% python3 -q
>>> import numpy as np
>>> np.set_printoptions(precision=1, suppress=True, linewidth=120)
>>> def rnd(a):
...     return np.round(a, 1) + 0
... 
>>> m1 = np.array([[-7, -4, 0, 0], [-4, -9, 0, 0], [-14, -8, 7, 4], [-8, -18, 4, 9]])
>>> evals, V = np.linalg.eig(m1)
>>> rnd(np.sort(np.linalg.eigvals(np.linalg.inv(m1))))
array([-0.3, -0.1,  0.1,  0.3])
>>> print(rnd(np.sort(np.linalg.eigvals(m1 @ m1))))
[ 15.  15. 147. 147.]
>>> print(rnd(evals))
[-12.1  -3.9  12.1   3.9]
>>> rnd(np.prod(evals))
np.float64(2209.0)
>>> rnd(np.sort(np.linalg.eigvals(m1.T)))
array([-12.1,  -3.9,   3.9,  12.1])
>>> other = np.linalg.inv(m1)
>>> rnd(np.linalg.det(m1) * np.linalg.det(other))
np.float64(1.0)
>>> rnd(np.linalg.det(m1) * other)
array([[-423.,  188.,    0.,    0.],
       [ 188., -329.,    0.,    0.],
       [-846.,  376.,  423., -188.],
       [ 376., -658., -188.,  329.]])
>>> f = np.array([1, 0, -1, 2, 0, -1])
>>> F = 3 * np.eye(6) + np.outer(f, f)
>>> F
array([[ 4.,  0., -1.,  2.,  0., -1.],
       [ 0.,  3.,  0.,  0.,  0.,  0.],
       [-1.,  0.,  4., -2.,  0.,  1.],
       [ 2.,  0., -2.,  7.,  0., -2.],
       [ 0.,  0.,  0.,  0.,  3.,  0.],
       [-1.,  0.,  1., -2.,  0.,  4.]])
>>> F @ F
array([[ 22.,   0., -13.,  26.,   0., -13.],
       [  0.,   9.,   0.,   0.,   0.,   0.],
       [-13.,   0.,  22., -26.,   0.,  13.],
       [ 26.,   0., -26.,  61.,   0., -26.],
       [  0.,   0.,   0.,   0.,   9.,   0.],
       [-13.,   0.,  13., -26.,   0.,  22.]])
>>> (F != 0).astype(int)
array([[1, 0, 1, 1, 0, 1],
       [0, 1, 0, 0, 0, 0],
       [1, 0, 1, 1, 0, 1],
       [1, 0, 1, 1, 0, 1],
       [0, 0, 0, 0, 1, 0],
       [1, 0, 1, 1, 0, 1]])
>>> rnd(np.linalg.det(F))
np.float64(2430.0)
>>> np.flatnonzero(np.linalg.matrix_power((F != 0) + (F.T != 0) + np.eye(6), 6)[0])
array([0, 2, 3, 5])
>>> other = np.linalg.inv(F)
>>> rnd(F @ other)
array([[1., 0., 0., 0., 0., 0.],
       [0., 1., 0., 0., 0., 0.],
       [0., 0., 1., 0., 0., 0.],
       [0., 0., 0., 1., 0., 0.],
       [0., 0., 0., 0., 1., 0.],
       [0., 0., 0., 0., 0., 1.]])
>>> print(rnd(np.linalg.det(F) * other))
[[ 729.    0.   81. -162.    0.   81.]
 [   0.  810.    0.    0.    0.    0.]
 [  81.    0.  729.  162.    0.  -81.]
 [-162.    0.  162.  486.    0.  162.]
 [   0.    0.    0.    0.  810.    0.]
 [  81.    0.  -81.  162.    0.  729.]]
>>> rnd(np.linalg.inv(other))
array([[ 4.,  0., -1.,  2.,  0., -1.],
       [ 0.,  3.,  0.,  0.,  0.,  0.],
       [-1.,  0.,  4., -2.,  0.,  1.],
       [ 2.,  0., -2.,  7.,  0., -2.],
       [ 0.,  0.,  0.,  0.,  3.,  0.],
       [-1.,  0.,  1., -2.,  0.,  4.]])
>>> rnd(np.linalg.slogdet(F)[0])
np.float64(1.0)
>>> (np.abs(other) > 1e-9).astype(int)
array([[1, 0, 1, 1, 0, 1],
       [0, 1, 0, 0, 0, 0],
       [1, 0, 1, 1, 0, 1],
       [1, 0, 1, 1, 0, 1],
       [0, 0, 0, 0, 1, 0],
       [1, 0, 1, 1, 0, 1]])
>>> rnd(other)
array([[ 0.3,  0. ,  0. , -0.1,  0. ,  0. ],
       [ 0. ,  0.3,  0. ,  0. ,  0. ,  0. ],
       [ 0. ,  0. ,  0.3,  0.1,  0. ,  0. ],
       [-0.1,  0. ,  0.1,  0.2,  0. ,  0.1],
       [ 0. ,  0. ,  0. ,  0. ,  0.3,  0. ],
       [ 0. ,  0. ,  0. ,  0.1,  0. ,  0.3]])
>>> rnd(np.linalg.cond(F))
np.float64(3.3)
>>> W0 = np.load("mat.npy")
>>> W0
array([[  3,  -5,  12,  -9,   2,  -8],
       [ -1,  -2,   8,   4,  -6, -10],
       [ -1,  -1,  -1,  -3,   1,  -4],
       [ -5,   8,   6,  -1,   2,  -2],
       [  0,   0,   0,   0,   0,   0],
       [ -9,   6,   9,  -4,   5,   1],
       [  2,  -4,   5,  -3,  -1,  -2],
       [  0,   0,   0,   0,   0,   0],
       [  2,  -4,   5,  -3,  -1,  -2],
       [ -4,  -2,   3,  -3,   3,   3],
       [-10,   5,   8,  -7,   6,  -3],
       [ -1,  -2,   8,   4,  -6, -10],
       [ -5,   8,   6,  -1,   2,  -2],
       [  0,   0,   0,   0,   0,   0],
       [ -6,  -3,  11,  -3,  -1,  -4],
       [  0,   0,   0,   0,   0,   0],
       [  2,  -4,   5,  -3,  -1,  -2],
       [  0,   0,   0,   0,   0,   0],
       [ -4,  -2,   3,  -3,   3,   3],
       [ -3,  -1,  11, -10,   7,   4],
       [  2,   0,   8,  -3,   2,  -2]])
>>> Ac = W0 - W0.mean(axis=0)
>>> U, sigma, VT = np.linalg.svd(Ac, full_matrices=False)
>>> rnd(Ac.mean(axis=0))
array([0., 0., 0., 0., 0., 0.])
>>> print(np.searchsorted(np.cumsum(sigma ** 2) / (sigma ** 2).sum(), 0.9) + 1)
3
>>> print(rnd(np.abs(VT[-1])))
[0.1 0.2 0.1 0.5 0.8 0.2]
>>> rnd(sigma)
array([25.9, 21.4, 19. ,  9.1,  7.4,  1.9])
>>> print(np.linalg.matrix_rank(Ac))
6
>>> W0.shape
(21, 6)
>>> np.diff(W0, axis=0)
array([[ -4,   3,  -4,  13,  -8,  -2],
       [  0,   1,  -9,  -7,   7,   6],
       [ -4,   9,   7,   2,   1,   2],
       [  5,  -8,  -6,   1,  -2,   2],
       [ -9,   6,   9,  -4,   5,   1],
       [ 11, -10,  -4,   1,  -6,  -3],
       [ -2,   4,  -5,   3,   1,   2],
       [  2,  -4,   5,  -3,  -1,  -2],
       [ -6,   2,  -2,   0,   4,   5],
       [ -6,   7,   5,  -4,   3,  -6],
       [  9,  -7,   0,  11, -12,  -7],
       [ -4,  10,  -2,  -5,   8,   8],
       [  5,  -8,  -6,   1,  -2,   2],
       [ -6,  -3,  11,  -3,  -1,  -4],
       [  6,   3, -11,   3,   1,   4],
       [  2,  -4,   5,  -3,  -1,  -2],
       [ -2,   4,  -5,   3,   1,   2],
       [ -4,  -2,   3,  -3,   3,   3],
       [  1,   1,   8,  -7,   4,   1],
       [  5,   1,  -3,   7,  -5,  -6]])
>>> cov = np.cov(W0, rowvar=False)
>>> rnd(np.polyfit(W0[:, 4], W0[:, 2], 1))
array([0.2, 4.9])
>>> np.argsort(-W0.std(axis=0).round(6), kind="stable")
array([2, 1, 5, 0, 3, 4])
>>> rnd(np.corrcoef(W0.T))
array([[ 1. , -0.7, -0.3,  0.2, -0.5, -0.2],
       [-0.7,  1. ,  0. ,  0.1,  0.4,  0.2],
       [-0.3,  0. ,  1. , -0.5,  0.2, -0.4],
       [ 0.2,  0.1, -0.5,  1. , -0.8, -0.3],
       [-0.5,  0.4,  0.2, -0.8,  1. ,  0.7],
       [-0.2,  0.2, -0.4, -0.3,  0.7,  1. ]])
>>> np.median(W0, axis=0)
array([-1., -1.,  5., -3.,  0., -2.])
>>> O = m1.astype(float).copy()
>>> for j in range(4):
...     O[:, j] -= O[:, :j] @ (O[:, :j].T @ O[:, j])
...     O[:, j] /= np.linalg.norm(O[:, j])
... 
>>> rnd(O.T @ m1)
array([[18. , 17.8, -7.2, -7.1],
       [ 0. , 13. ,  0. , -5.2],
       [ 0. ,  0. ,  3.6,  3.6],
       [ 0. ,  0. ,  0. ,  2.6]])
>>> Ac = W0 - W0.mean(axis=0)
>>> V = np.linalg.svd(Ac)[2][:5]
>>> other = Ac - Ac @ V.T @ V
>>> rnd(np.diag(V.T @ V))
array([1. , 0.9, 1. , 0.7, 0.4, 1. ])
>>> print(np.linalg.norm(other, axis=1).round(6).argmax())
20
>>> K = np.loadtxt("layer7.csv", delimiter=",")
>>> rnd(K)
array([[-0.5,  3. , -2.6],
       [-1.1, -2.6, -2.8],
       [-3.8,  0.3,  1.2]])
>>> O, r_ = np.linalg.qr(K)
>>> rnd(r_)
array([[4., 0., 0.],
       [0., 4., 0.],
       [0., 0., 4.]])
>>> print(O.shape, r_.shape)
(3, 3) (3, 3)
>>> print(rnd(O.T @ O))
[[1. 0. 0.]
 [0. 1. 0.]
 [0. 0. 1.]]
>>> rnd(O @ r_)
array([[-0.5,  3. , -2.6],
       [-1.1, -2.6, -2.8],
       [-3.8,  0.3,  1.2]])
>>> np.allclose(r_.T @ r_, K.T @ K)
True
>>> rnd(O)
array([[-0.1,  0.7, -0.6],
       [-0.3, -0.7, -0.7],
       [-1. ,  0.1,  0.3]])
>>> T = np.stack([K, 4 * K, K[::-1]])
>>> rnd(T.sum(axis=0))
array([[ -6.5,  15.3, -11.8],
       [ -6.5, -15.8, -16.9],
       [-19.6,   4.6,   3.3]])
>>> rnd(np.linalg.norm(T, axis=(1, 2)))
array([ 6.9, 27.7,  6.9])
>>> f = np.array([-5, -5, 3])
>>> other = K + np.outer(f, np.eye(3)[1])
>>> rnd(other)
array([[-0.5, -2. , -2.6],
       [-1.1, -7.6, -2.8],
       [-3.8,  3.3,  1.2]])
>>> vec = np.array([2, 0, 2])
>>> h = np.maximum(other @ vec, 0)
>>> print(h)
[0. 0. 0.]
>>> E = np.load("case8.npy")
>>> E
array([[-1,  2,  0,  0,  0,  0],
       [ 2, -2,  0,  0,  0,  0],
       [-2, -1,  0,  0,  0,  0],
       [ 0,  0, -1,  2,  0,  0],
       [ 0,  0,  2, -2,  0,  0],
       [ 0,  0, -2, -1,  0,  0],
       [ 0,  0,  0,  0, -1,  2],
       [ 0,  0,  0,  0,  2, -2],
       [ 0,  0,  0,  0, -2, -1]])
>>> vec = np.array([-1, -3, 3, -1, 3, -1])
>>> rhs = E @ vec
>>> coef, lr = np.zeros(6), 1 / np.linalg.norm(E, 2) ** 2
>>> for i in range(250):
...     coef -= lr * E.T @ (E @ coef - rhs)
...     if i % 50 == 0: print(i, round(np.linalg.norm(E @ coef - rhs), 1))
... 
0 4.8
50 0.0
100 0.0
150 0.0
200 0.0
>>> rnd(np.linalg.cond(E))
np.float64(1.6)
>>> rnd(coef)
array([-1., -3.,  3., -1.,  3., -1.])
>>> T = np.stack([E, -3 * E, E[::-1]])
>>> (T @ E.T).shape
(3, 9, 9)
>>> T.shape
(3, 9, 6)
>>> proj = E @ np.linalg.solve(E.T @ E, E.T)
>>> np.trace(proj)
np.float64(6.0)
>>> rnd(np.linalg.eigvalsh(proj))
array([0., 0., 0., 1., 1., 1., 1., 1., 1.])
>>> rnd(np.diag(proj))
array([0.4, 0.6, 0.9, 0.4, 0.6, 0.9, 0.4, 0.6, 0.9])
>>> X = np.load("sample19.npy")
>>> X
array([[-3.4, -1.8,  1.1, -2.6,  3.2],
       [ 4.5,  0. , -1.3,  3.7, -4. ],
       [-1.9, -0.8,  2.4, -2.6,  5.8],
       [-0.2,  2.6,  0.2, -0.7, -0.7],
       [ 0.3, -1.7, -0.8,  0.8, -1.5],
       [ 1.4, -0.4, -2.1,  2.2, -5. ],
       [ 0.5,  0.4,  0.5,  0. ,  0.9],
       [-2.1, -2.3,  0.1, -0.8,  1.3],
       [ 5.5,  1.3, -1.3,  4.3, -4.4],
       [-0.7,  1.1,  1.8, -1.5,  3.5],
       [-0.3,  1.9,  1. , -1.1,  1.5],
       [-2.3, -2.7, -0.5, -1. ,  0.6],
       [ 0.8, -3.7, -2. ,  2.2, -2.9],
       [ 2.1, -2.4, -1.7,  2.7, -3.2],
       [ 1.4,  2.2, -0.6,  1. , -2.4],
       [-3.4,  0.4,  2.5, -3.8,  5.6],
       [-3.6,  0. ,  3.3, -4.3,  7.7],
       [ 0.8,  0.8, -0.4,  0.5, -1.2],
       [-0.7,  2.3, -0.4, -0.6, -1.6],
       [ 2.1,  0.8, -2.4,  2.5, -6.2],
       [ 0.1, -2.2, -1.6,  1.2, -2.6],
       [ 0.2, -2.7, -0.4,  0.4,  0.5],
       [ 3.6, -1.5, -0.3,  2.7, -0.7],
       [-1.4,  0.3,  2. , -2. ,  4.9],
       [-2.1, -0.9,  2.6, -2.7,  6.1],
       [ 1.2,  1.2,  0.1,  0.5, -0.2]])
>>> other = np.c_[X[:, :3] @ np.array([[0, 4, 2], [0, 5, 4], [4, 0, 0]]), np.array([2, 0, 1, 2, 1, 0, 2, 0, 1, 0, 2, 2, 1, 2, 2, 1, 3, 3, 3, 3, 0, 2, 1, 2, 2, 2])]
>>> rnd(other)
array([[  4.4, -22.6, -14. ,   2. ],
       [ -5.2,  18. ,   9. ,   0. ],
       [  9.6, -11.6,  -7. ,   1. ],
       [  0.8,  12.2,  10. ,   2. ],
       [ -3.2,  -7.3,  -6.2,   1. ],
       [ -8.4,   3.6,   1.2,   0. ],
       [  2. ,   4. ,   2.6,   2. ],
       [  0.4, -19.9, -13.4,   0. ],
       [ -5.2,  28.5,  16.2,   1. ],
       [  7.2,   2.7,   3. ,   0. ],
       [  4. ,   8.3,   7. ,   2. ],
       [ -2. , -22.7, -15.4,   2. ],
       [ -8. , -15.3, -13.2,   1. ],
       [ -6.8,  -3.6,  -5.4,   2. ],
       [ -2.4,  16.6,  11.6,   2. ],
       [ 10. , -11.6,  -5.2,   1. ],
       [ 13.2, -14.4,  -7.2,   3. ],
       [ -1.6,   7.2,   4.8,   3. ],
       [ -1.6,   8.7,   7.8,   3. ],
       [ -9.6,  12.4,   7.4,   3. ],
       [ -6.4, -10.6,  -8.6,   0. ],
       [ -1.6, -12.7, -10.4,   2. ],
       [ -1.2,   6.9,   1.2,   1. ],
       [  8. ,  -4.1,  -1.6,   2. ],
       [ 10.4, -12.9,  -7.8,   2. ],
       [  0.4,  10.8,   7.2,   2. ]])
>>> rnd(np.linalg.lstsq(X, other[:, 0])[0])
array([0., 0., 4., 0., 0.])
>>> np.linalg.matrix_rank(np.c_[X, other])
np.int64(6)
>>> rnd(np.linalg.norm(other - X @ np.linalg.lstsq(X, other)[0], axis=0))
array([0. , 0. , 0. , 8.2])
>>> rnd(np.linalg.norm(np.linalg.qr(X)[0].T @ other, axis=0) ** 2 / ((other ** 2).sum(axis=0) + 1e-12))
array([1. , 1. , 1. , 0.2])
>>> np.linalg.matrix_rank(other)
np.int64(4)
